$ python3 -q
>>> import numpy as np
>>> import numpy.linalg as la
>>> np.set_printoptions(precision=1, suppress=True, linewidth=120)
>>> rng = np.random.default_rng(707982)
>>> labels = rng.integers(0, 3, 2)
>>> m1 = np.triu((labels[:, None] == labels) & (rng.random((2, 2)) < 0.8), 1).astype(int)
>>> m1 += m1.T
>>> m1
array([[0, 0],
       [0, 0]])
>>> A = np.loadtxt("x.csv", delimiter=",")
>>> A
array([[  1.7,  -7.8,  10. ],
       [ 29.9,   7.3,   6.5],
       [ -1.5, -12.6,  12.8],
       [  2.3,  -8. ,   9.9]])
>>> t = np.radians(45)
>>> Rm = np.eye(3)
>>> Rm[0, 0] = Rm[1, 1] = np.cos(t)
>>> Rm[0, 1], Rm[1, 0] = -np.sin(t), np.sin(t)
>>> Rm
array([[ 0.7, -0.7,  0. ],
       [ 0.7,  0.7,  0. ],
       [ 0. ,  0. ,  1. ]])
>>> other = A @ Rm.T
>>> other
array([[  6.7,  -4.3,  10. ],
       [ 16. ,  26.3,   6.5],
       [  7.8, -10. ,  12.8],
       [  7.3,  -4. ,   9.9]])
>>> def softmax(z):
...     e = np.exp(z - z.max(axis=-1, keepdims=True))
...     return e / e.sum(axis=-1, keepdims=True)
... 
>>> np.round(softmax(10 * other[3]), 1) + 0
array([0., 0., 1.])
>>> np.round(softmax(other[3] + 2), 1) + 0
array([0.1, 0. , 0.9])
>>> scores = other @ other.T / np.sqrt(3)
>>> np.round(softmax(scores + np.triu(np.full(scores.shape, -np.inf), 1)), 1) + 0
array([[1., 0., 0., 0.],
       [0., 1., 0., 0.],
       [0., 0., 1., 0.],
       [0., 0., 1., 0.]])
>>> np.round(softmax(scores), 1) + 0
array([[0., 0., 1., 0.],
       [0., 1., 0., 0.],
       [0., 0., 1., 0.],
       [0., 0., 1., 0.]])
>>> x0 = np.array([3, 0, 2])
>>> y = A @ x0
>>> y
array([ 25.1, 102.7,  21.1,  26.7])
>>> np.round(la.pinv(A) @ A, 1) + 0
array([[1., 0., 0.],
       [0., 1., 0.],
       [0., 0., 1.]])
>>> np.round(la.lstsq(A, y)[0], 1) + 0
array([3., 0., 2.])
>>> y = y + 0.1 * rng.normal(size=4)
>>> y
array([ 25.1, 102.6,  21.1,  26.8])
>>> b, *_ = la.lstsq(A, y)
>>> b.round()
array([ 3., -0.,  2.])
>>> b.round(1) + 0
array([3., 0., 2.])
>>> round(la.norm(y - A @ b), 1)
np.float64(0.1)
>>> [round(float(la.norm(la.solve(A.T @ A + lam * np.eye(3), A.T @ y))), 2) for lam in (0, 1, 10, 100)]
[3.6, 3.58, 3.55, 3.24]
>>> f = np.array([0, 2, -2])
>>> K = -1 * np.eye(3) + np.outer(f, f)
>>> K
array([[-1.,  0.,  0.],
       [ 0.,  3., -4.],
       [ 0., -4.,  3.]])
>>> # equal to its transpose
>>> O, evecs = la.qr(K[:, :2])[0], la.qr(K[:, 2:])[0]
>>> s = la.svd(O.T @ evecs, compute_uv=False)
>>> s
array([1.])
>>> (s > 0.9).sum()
np.int64(1)
>>> [round(float(la.det(K[:i, :i])), 2) + 0 for i in range(1, 4)]
[-1.0, -3.0, 7.0]
>>> round(float(la.eigvalsh(K).min()), 1)
-1.0
>>> np.all(la.eigvalsh(K) > 0)
np.False_
>>> x0 = np.array([5, 5, 9])
>>> y = K @ x0
>>> b, lr = np.zeros(3), 1 / la.norm(K, 2) ** 2
>>> for i in range(10):
...     b -= lr * K.T @ (K @ b - y)
...     if i % 2 == 0: print(i, round(la.norm(K @ b - y), 1))
... 
0 10.9
2 10.4
4 10.0
6 9.6
8 9.2
>>> round(la.cond(K), 1)
np.float64(7.0)
>>> b
array([ 0.9, -0.7,  3.3])
>>> labels = rng.permutation(3)
>>> labels
array([1, 0, 2])
>>> other = K[labels][:, labels]
>>> np.allclose(other, K)
False
>>> round(float(la.det(other)), 1), round(la.det(K[labels]), 1)
(7.0, np.float64(-7.0))
>>> feats = np.loadtxt("out10.csv", delimiter=",")
>>> feats.round(1) + 0
array([[-2. ,  2.7,  1.4,  2.1],
       [-0.5,  1.6,  0. ,  2.4],
       [ 0.3,  0.4,  0. ,  0.4],
       [-1.4, -0.7,  1.1, -2.2]])
>>> la.cond(feats) > 100
np.True_
>>> np.argsort(-la.norm(feats, axis=0).round(6), kind="stable")[:3]
array([3, 1, 0])
>>> [round(float(x), 1) for x in la.svd(feats, compute_uv=False)[:3]]
[5.1, 3.0, 0.4]
>>> round(la.det(feats), 1)
np.float64(-0.0)
>>> (feats - feats.T) / 2
array([[ 0. ,  1.6,  0.5,  1.8],
       [-1.6,  0. , -0.2,  1.5],
       [-0.5,  0.2,  0. , -0.3],
       [-1.8, -1.5,  0.3,  0. ]])
>>> np.round(np.sort(np.abs(la.eigvals(feats))), 1) + 0
array([0. , 1. , 1. , 1.5])
>>> (feats + feats.T) / 2
array([[-2. ,  1.1,  0.8,  0.3],
       [ 1.1,  1.6,  0.2,  0.8],
       [ 0.8,  0.2,  0. ,  0.7],
       [ 0.3,  0.8,  0.7, -2.2]])
>>> J = np.minimum.outer(np.arange(1, 6), np.arange(1, 6)) * 3
>>> J
array([[ 3,  3,  3,  3,  3],
       [ 3,  6,  6,  6,  6],
       [ 3,  6,  9,  9,  9],
       [ 3,  6,  9, 12, 12],
       [ 3,  6,  9, 12, 15]])
>>> # symmetric
>>> x0 = np.ones(5)
>>> for _ in range(7):
...     x0 = J @ x0
...     x0 /= la.norm(x0)
...     print(round(x0 @ J @ x0, 1))
... 
37.0
37.0
37.0
37.0
37.0
37.0
37.0
>>> round(la.eigvalsh(J)[-1], 1)
np.float64(37.0)
>>> x0
array([0.2, 0.3, 0.5, 0.5, 0.6])
>>> X = np.array([[2.0, 5.0, 0.0], [5.0, 1.0, 5.0], [0.0, 5.0, 3.0]])
>>> ev, evecs = la.eig(X)
>>> np.sort(la.eigvals(la.inv(X)))
array([-0.2,  0.1,  0.4])
>>> x0 = np.array([-2, 2, 3])
>>> y = X @ x0
>>> y
array([ 6.,  7., 19.])
>>> la.solve(X, X[:, 2])
array([0., 0., 1.])
>>> la.solve(X.T, X[2])
array([0., 0., 1.])
>>> la.solve(X, 2 * y)
array([-4.,  4.,  6.])
>>> la.solve(X, y + X[:, 1])
array([-2.,  3.,  3.])
>>> data = np.loadtxt("mat.csv", delimiter=",")
>>> data
array([[-0.1,  0.8, -0.3, -0.2,  2.5,  0.3],
       [-0.3, -1.4, -1.2, -2.5,  0. ,  0.1],
       [-0.7,  0.3, -0.9, -0.6,  0.1, -0.1],
       [-0.9, -0.7,  0.9, -0.4, -0.1,  0.7],
       [ 0.3,  0.8, -1. ,  0.3, -1.5, -2.6]])
>>> cov = data.T @ data
>>> (data @ data.T).shape
(5, 5)
>>> np.round(np.trace(cov), 1), round((data ** 2).sum(), 1)
(np.float64(32.2), np.float64(32.2))
>>> la.svd(data, compute_uv=False) ** 2
array([14.1, 10.3,  6.4,  1. ,  0.4])
>>> np.allclose(cov, cov.T)
True
>>> x0 = np.array([2, 0, -3, 2, -3, 3])
>>> h1 = np.maximum(data @ x0, 0)
>>> np.tanh(data @ x0)
array([-1. , -0.9, -0.5, -1. ,  0.7])
>>> data * (h1 > 1e-9)[:, None]
array([[-0. ,  0. , -0. , -0. ,  0. ,  0. ],
       [-0. , -0. , -0. , -0. ,  0. ,  0. ],
       [-0. ,  0. , -0. , -0. ,  0. , -0. ],
       [-0. , -0. ,  0. , -0. , -0. ,  0. ],
       [ 0.3,  0.8, -1. ,  0.3, -1.5, -2.6]])
>>> other = np.array([[2]])
>>> W2 = np.array([[0, 3, -2, -2, 0],
...     [-1, 0, -1, -3, 1],
...     [-1, 0, -3, -1, 0],
...     [3, 0, -3, -3, 3],
...     [3, 1, -3, -1, 1]])
>>> E = np.block([[other, np.array([[6, 5, -1, -1, -4]])], [np.zeros((5, 1)), W2]])
>>> E
array([[ 2.,  6.,  5., -1., -1., -4.],
       [ 0.,  0.,  3., -2., -2.,  0.],
       [ 0., -1.,  0., -1., -3.,  1.],
       [ 0., -1.,  0., -3., -1.,  0.],
       [ 0.,  3.,  0., -3., -3.,  3.],
       [ 0.,  3.,  1., -3., -1.,  1.]])
>>> O, Rm = la.qr(E)
>>> np.abs(np.diag(Rm))
array([2. , 4.5, 3.1, 4.1, 2.9, 0.4])
>>> Rm
array([[ 2. ,  6. ,  5. , -1. , -1. , -4. ],
       [ 0. , -4.5, -0.7,  3.1,  1.8, -2.5],
       [ 0. ,  0. , -3.1,  2.2,  1.9,  0.2],
       [ 0. ,  0. ,  0. ,  4.1,  2.9, -1.4],
       [ 0. ,  0. ,  0. ,  0. ,  2.9, -1.7],
       [ 0. ,  0. ,  0. ,  0. ,  0. , -0.4]])
>>> np.round(O.T @ O, 1) + 0
array([[1., 0., 0., 0., 0., 0.],
       [0., 1., 0., 0., 0., 0.],
       [0., 0., 1., 0., 0., 0.],
       [0., 0., 0., 1., 0., 0.],
       [0., 0., 0., 0., 1., 0.],
       [0., 0., 0., 0., 0., 1.]])
>>> abs(Rm[0, 0]), round(float(la.norm(E[:, 0])), 1)
(np.float64(2.0), 2.0)
